$ ipython --no-banner

In [1]: import numpy as np

In [2]: np.set_printoptions(precision=1, suppress=True, linewidth=100)

In [3]: def rnd(a):
   ...:     return np.round(a, 1) + 0
   ...: 

In [4]: data = np.array([[-1.9, 0.0, -1.0, 2.0, 0.0, 1.0],
   ...:     [-3.0, -0.9, 2.0, -2.0, -3.0, -2.0],
   ...:     [-3.0, -1.0, 3.1, 0.0, -3.0, -3.0],
   ...:     [-2.0, 1.0, -2.0, -1.9, -3.0, 1.0],
   ...:     [-1.0, 1.0, 1.0, 2.0, 2.1, -2.0],
   ...:     [-2.0, 0.0, -1.0, 2.0, 0.0, 1.1]])

In [5]: G = data.T @ data

In [6]: rnd(np.linalg.svd(data, compute_uv=False) ** 2)
Out[6]: array([68.5, 31. , 22.4,  3.8,  0.7,  0. ])

In [7]: rnd(np.diag(G))
Out[7]: array([30.6,  3.8, 20.6, 19.6, 31.4, 20.2])

In [8]: rnd(np.linalg.eigvalsh(G)[::-1])
Out[8]: array([68.5, 31. , 22.4,  3.8,  0.7,  0. ])

In [9]: U, sigma, vt = np.linalg.svd(data)

In [10]: rnd(sigma)
Out[10]: array([8.3, 5.6, 4.7, 1.9, 0.8, 0. ])

In [11]: M2 = U[:, :5] @ np.diag(sigma[:5]) @ vt[:5]

In [12]: np.linalg.matrix_rank(data, rtol=0.05)
Out[12]: np.int64(5)

In [13]: np.linalg.matrix_rank(M2)
Out[13]: np.int64(5)

In [14]: rnd(np.linalg.norm(data - M2) / np.linalg.norm(data))
Out[14]: np.float64(0.0)

In [15]: rnd(np.linalg.norm(data[3] - data[2]))
Out[15]: np.float64(7.1)

In [16]: rnd(np.linalg.norm(data, 2))
Out[16]: np.float64(8.3)

In [17]: rnd(np.linalg.norm(data, 1)), rnd(np.linalg.norm(data, np.inf))
Out[17]: (np.float64(12.9), np.float64(13.1))

In [18]: rnd(np.linalg.norm(data, axis=0))
Out[18]: array([5.5, 2. , 4.5, 4.4, 5.6, 4.5])

In [19]: rnd(data - data[0])
Out[19]: 
array([[ 0. ,  0. ,  0. ,  0. ,  0. ,  0. ],
       [-1.1, -0.9,  3. , -4. , -3. , -3. ],
       [-1.1, -1. ,  4.1, -2. , -3. , -4. ],
       [-0.1,  1. , -1. , -3.9, -3. ,  0. ],
       [ 0.9,  1. ,  2. ,  0. ,  2.1, -3. ],
       [-0.1,  0. ,  0. ,  0. ,  0. ,  0.1]])

In [20]: rnd(np.linalg.svd(data, compute_uv=False))
Out[20]: array([8.3, 5.6, 4.7, 1.9, 0.8, 0. ])

In [21]: np.abs(data).max()
Out[21]: np.float64(3.1)

In [22]: rnd(np.linalg.norm(data))
Out[22]: np.float64(11.2)

In [23]: np.linalg.matrix_rank(data)
Out[23]: np.int64(6)

In [24]: data[6]
IndexError: index 6 is out of bounds for axis 0 with size 6


In [25]: X = np.load("a.npy")

In [26]: X
Out[26]: 
array([[1, 1, 1, 1],
       [1, 1, 1, 1],
       [1, 1, 1, 1],
       [1, 1, 1, 1]])

In [27]: # row 1 repeats row 0

In [28]: rank = np.linalg.matrix_rank(X)

In [29]: rank
Out[29]: np.int64(1)

In [30]: N = np.linalg.svd(X)[2][rank:].T

In [31]: rnd(N @ N.T)
Out[31]: 
array([[ 0.8, -0.3, -0.3, -0.3],
       [-0.3,  0.7, -0.2, -0.2],
       [-0.3, -0.2,  0.7, -0.3],
       [-0.3, -0.2, -0.3,  0.8]])

In [32]: np.linalg.matrix_rank(X.T @ X), np.linalg.matrix_rank(X @ X.T)
Out[32]: (np.int64(1), np.int64(1))

In [33]: N.shape
Out[33]: (4, 3)

In [34]: [int(np.linalg.matrix_rank(X[:i])) for i in range(1, len(X) + 1)]
Out[34]: [1, 1, 1, 1]

In [35]: rnd(X @ N)
Out[35]: 
array([[0., 0., 0.],
       [0., 0., 0.],
       [0., 0., 0.],
       [0., 0., 0.]])

In [36]: mat = np.load("layer13.npy")

In [37]: mat
Out[37]: 
array([[ 8,  0,  0,  0,  0,  0,  0],
       [ 0,  2,  0,  0,  0,  0,  0],
       [ 0,  0, -7,  0,  0,  0,  0],
       [ 0,  0,  0, -5,  0,  0,  0],
       [ 0,  0,  0,  0,  3,  0,  0],
       [ 0,  0,  0,  0,  0,  8,  0],
       [ 0,  0,  0,  0,  0,  0,  4]])

In [38]: vec = np.array([5, 5, 3, 3, 7, 4, 7])

In [39]: target = mat @ vec

In [40]: target
Out[40]: array([ 40,  10, -21, -15,  21,  32,  28])

In [41]: rnd(np.linalg.solve(mat, 3 * target))
Out[41]: array([15., 15.,  9.,  9., 21., 12., 21.])

In [42]: rnd(np.linalg.solve(mat, mat[:, 3]))
Out[42]: array([0., 0., 0., 1., 0., 0., 0.])

In [43]: mat[:, 2] @ mat[:, 4]
Out[43]: np.int64(0)

In [44]: K = np.load("sample9.npy")

In [45]: rnd(K)
Out[45]: 
array([[ -2.1,  18.2,  15.5,   0. ],
       [ -2.1,  18.1,  15.4,   0. ],
       [ -2.1,  18.1,  15.4,   0. ],
       [ -2. ,  14. ,  12.4,   1.7],
       [ -1.9,  12.2,  11.1,   2.3],
       [ -1.6,   9.4,   8.9,   2.9],
       [ -0.7,   4.6,   4.7,   2.8],
       [ -0.3,   3. ,   3.2,   2.2],
       [ -0.2,   2.6,   2.7,   2. ],
       [ -0.1,   1.8,   1.9,   1.5],
       [  0. ,   1.4,   1.5,   1.3],
       [  0.1,   0.9,   1. ,   0.9],
       [  0.1,   0.2,   0.2,   0.2],
       [  0. ,   0. ,   0. ,   0. ],
       [ -0.3,  -0.5,  -0.4,  -0.5],
       [ -0.3,  -0.5,  -0.5,  -0.5],
       [ -0.7,  -0.8,  -0.7,  -0.7],
       [ -1.7,  -1.2,  -0.7,  -0.7],
       [ -2.4,  -1.4,  -0.7,  -0.5],
       [ -3. ,  -1.6,  -0.5,  -0.2],
       [ -3.3,  -1.7,  -0.5,   0. ],
       [ -5. ,  -2. ,   0. ,   1. ],
       [ -6.4,  -2.3,   0.4,   2. ],
       [ -6.5,  -2.3,   0.5,   2.1],
       [ -6.5,  -2.3,   0.5,   2.1],
       [ -9.5,  -2.9,   1.5,   4.7],
       [-14.3,  -4. ,   3.2,   9.5]])

In [46]: G = np.cov(K, rowvar=False)

In [47]: np.argwhere(np.triu(np.abs(np.corrcoef(K.T)) > 0.8, 1))
Out[47]: array([[1, 2]])

In [48]: rnd(np.corrcoef(K[:, 1], K[:, 2])[0, 1])
Out[48]: np.float64(1.0)

In [49]: G.shape
Out[49]: (4, 4)

In [50]: rnd(G)
Out[50]: 
array([[11.6,  7.4,  1.4, -5.4],
       [ 7.4, 49. , 37.4, -2.5],
       [ 1.4, 37.4, 30.4,  0.7],
       [-5.4, -2.5,  0.7,  4.5]])
